In [1]: import numpy as np

In [2]: np.set_printoptions(precision=3, suppress=True, linewidth=160, sign=" ")

In [3]: tidy = lambda a: np.round(a, 3) + 0

In [4]: mat = np.load("case11.npy")

In [5]: mat
Out[5]: 
array([[ 1.,  1.,  2.,  0.,  0.,  0.],
       [-2.,  2.,  3.,  0.,  0.,  0.],
       [-1., -3.,  2.,  0.,  0.,  0.],
       [ 0.,  0.,  0.,  1.,  1., -1.],
       [ 0.,  0.,  0., -2.,  1., -2.],
       [ 0.,  0.,  0.,  0.,  2.,  0.]])

In [6]: # 2 blocks once reordered

In [7]: t = np.radians(72)

In [8]: r_ = np.eye(6)

In [9]: r_[3, 3] = r_[4, 4] = np.cos(t)

In [10]: r_[3, 4], r_[4, 3] = -np.sin(t), np.sin(t)

In [11]: tidy(r_)
Out[11]: 
array([[ 1.   ,  0.   ,  0.   ,  0.   ,  0.   ,  0.   ],
       [ 0.   ,  1.   ,  0.   ,  0.   ,  0.   ,  0.   ],
       [ 0.   ,  0.   ,  1.   ,  0.   ,  0.   ,  0.   ],
       [ 0.   ,  0.   ,  0.   ,  0.309, -0.951,  0.   ],
       [ 0.   ,  0.   ,  0.   ,  0.951,  0.309,  0.   ],
       [ 0.   ,  0.   ,  0.   ,  0.   ,  0.   ,  1.   ]])

In [12]: out = mat @ r_.T

In [13]: tidy(np.linalg.svd(mat, compute_uv=False)), tidy(np.linalg.svd(out, compute_uv=False))
Out[13]: 
(array([ 4.493,  3.676,  3.176,  2.123,  1.816,  1.187]),
 array([ 4.493,  3.676,  3.176,  2.123,  1.816,  1.187]))

In [14]: np.allclose(mat @ mat.T, out @ out.T)
Out[14]: True

In [15]: tidy(out)
Out[15]: 
array([[ 1.   ,  1.   ,  2.   ,  0.   ,  0.   ,  0.   ],
       [-2.   ,  2.   ,  3.   ,  0.   ,  0.   ,  0.   ],
       [-1.   , -3.   ,  2.   ,  0.   ,  0.   ,  0.   ],
       [ 0.   ,  0.   ,  0.   , -0.642,  1.26 , -1.   ],
       [ 0.   ,  0.   ,  0.   , -1.569, -1.593, -2.   ],
       [ 0.   ,  0.   ,  0.   , -1.902,  0.618,  0.   ]])

In [16]: rng = np.random.default_rng(566927)

In [17]: labels = rng.permutation(6)

In [18]: out = mat[:, labels] * rng.choice([-1, 1], 6)

In [19]: out
Out[19]: 
array([[ 0., -0.,  2., -1., -1.,  0.],
       [ 0., -0.,  3., -2.,  2.,  0.],
       [ 0., -0.,  2.,  3.,  1.,  0.],
       [ 1.,  1.,  0., -0., -0.,  1.],
       [ 1.,  2.,  0., -0., -0., -2.],
       [ 2., -0.,  0., -0., -0.,  0.]])

In [20]: Uu, _, VT = np.linalg.svd(mat.T @ out)

In [21]: tidy(np.linalg.lstsq(mat, out)[0])
Out[21]: 
array([[ 0.,  0.,  0.,  0., -1.,  0.],
       [ 0.,  0.,  0., -1.,  0.,  0.],
       [ 0.,  0.,  1.,  0.,  0.,  0.],
       [ 0.,  0.,  0.,  0.,  0.,  1.],
       [ 1.,  0.,  0.,  0.,  0.,  0.],
       [ 0., -1.,  0.,  0.,  0.,  0.]])

In [22]: labels = rng.permutation(6)

In [23]: print(labels)
[ 5  3  0  4  1  2]

In [24]: out = mat[labels][:, labels]

In [25]: out
Out[25]: 
array([[ 0.,  0.,  0.,  2.,  0.,  0.],
       [-1.,  1.,  0.,  1.,  0.,  0.],
       [ 0.,  0.,  1.,  0.,  1.,  2.],
       [-2., -2.,  0.,  1.,  0.,  0.],
       [ 0.,  0., -2.,  0.,  2.,  3.],
       [ 0.,  0., -1.,  0., -3.,  2.]])

In [26]: tidy(np.linalg.det(out)), tidy(np.linalg.det(mat[labels]))
Out[26]: (np.float64(240.0), np.float64(240.0))

In [27]: print(np.diag(out))
[ 0.  1.  1.  1.  2.  2.]

In [28]: f = np.array([8, 3, -3, -2, 4, -6])

In [29]: out = mat + np.outer(f, np.eye(6)[3])

In [30]: np.linalg.matrix_rank(out - mat)
Out[30]: np.int64(1)

In [31]: np.linalg.matrix_rank(np.linalg.inv(out) - np.linalg.inv(mat), tol=1e-8)
Out[31]: np.int64(1)

In [32]: tidy(np.linalg.det(mat))
Out[32]: np.float64(240.0)

In [33]: print(tidy(np.sort(np.linalg.eigvals(mat).real)))
[ 0.344  0.344  1.312  1.5    1.5    2.   ]

In [34]: (np.linalg.matrix_power((mat != 0) + (mat.T != 0) + np.eye(6), 6) > 0).astype(int)
Out[34]: 
array([[ 1,  1,  1,  0,  0,  0],
       [ 1,  1,  1,  0,  0,  0],
       [ 1,  1,  1,  0,  0,  0],
       [ 0,  0,  0,  1,  1,  1],
       [ 0,  0,  0,  1,  1,  1],
       [ 0,  0,  0,  1,  1,  1]])

In [35]: data = np.loadtxt("dump.csv", delimiter=",")

In [36]: print(data)
[[  5.801  18.202 -11.85    1.26 ]
 [ -6.619   7.595  -9.778  12.544]
 [  5.062  18.777 -13.459   2.02 ]
 [ -8.106  10.616   2.289  19.496]
 [ -8.018   7.244 -12.479  14.157]
 [ -6.75    9.507   2.048  19.677]
 [  5.049  17.033 -11.961   0.609]
 [ -8.349   9.114 -13.118  13.485]
 [ -8.339   7.495 -11.76   11.4  ]
 [  4.305  17.088 -10.113   0.404]
 [ -6.249  12.128   3.822  17.332]
 [  4.593  17.801 -10.519   2.058]
 [  3.616  16.769 -13.411   0.89 ]
 [ -7.627  10.871   2.706  16.818]
 [ -8.51    9.256   1.546  17.67 ]
 [ -8.518   6.258 -12.248  12.593]
 [  5.861  18.106 -13.252  -0.531]
 [ -7.68    7.278  -9.896  14.614]
 [  3.915  18.015 -13.1     2.117]]

In [37]: proj = data @ np.linalg.solve(data.T @ data, data.T)

In [38]: np.allclose(proj @ proj, proj)
Out[38]: True

In [39]: tidy(np.linalg.eigvalsh(proj))
Out[39]: array([ 0.,  0.,  0.,  0.,  0.,  0.,  0.,  0.,  0.,  0.,  0.,  0.,  0.,  0.,  0.,  1.,  1.,  1.,  1.])

In [40]: x0 = np.array([1, 0, 0, 3])

In [41]: rhs = data @ x0

In [42]: tidy(np.linalg.solve(data.T @ data, data.T @ rhs))
Out[42]: array([ 1.,  0.,  0.,  3.])

In [43]: rhs = rhs + 0.05 * rng.normal(size=19)

In [44]: tidy(rhs)
Out[44]: 
array([  9.702,  31.027,  11.129,  50.451,  34.457,  52.253,   6.827,  32.053,  25.896,   5.478,  45.741,  10.771,   6.269,  42.804,  44.548,  29.262,   4.309,
        36.117,  10.264])

In [45]: beta, *_ = np.linalg.lstsq(data, rhs)

In [46]: print([round(float(np.linalg.norm(np.linalg.solve(data.T @ data + lam * np.eye(4), data.T @ rhs))), 2) for lam in (0, 1, 10, 100)])
[3.17, 2.99, 2.39, 2.06]

In [47]: tidy(beta)
Out[47]: array([ 1.003,  0.   ,  0.   ,  3.002])

In [48]: tidy(np.linalg.norm(rhs - data @ beta))
Out[48]: np.float64(0.184)
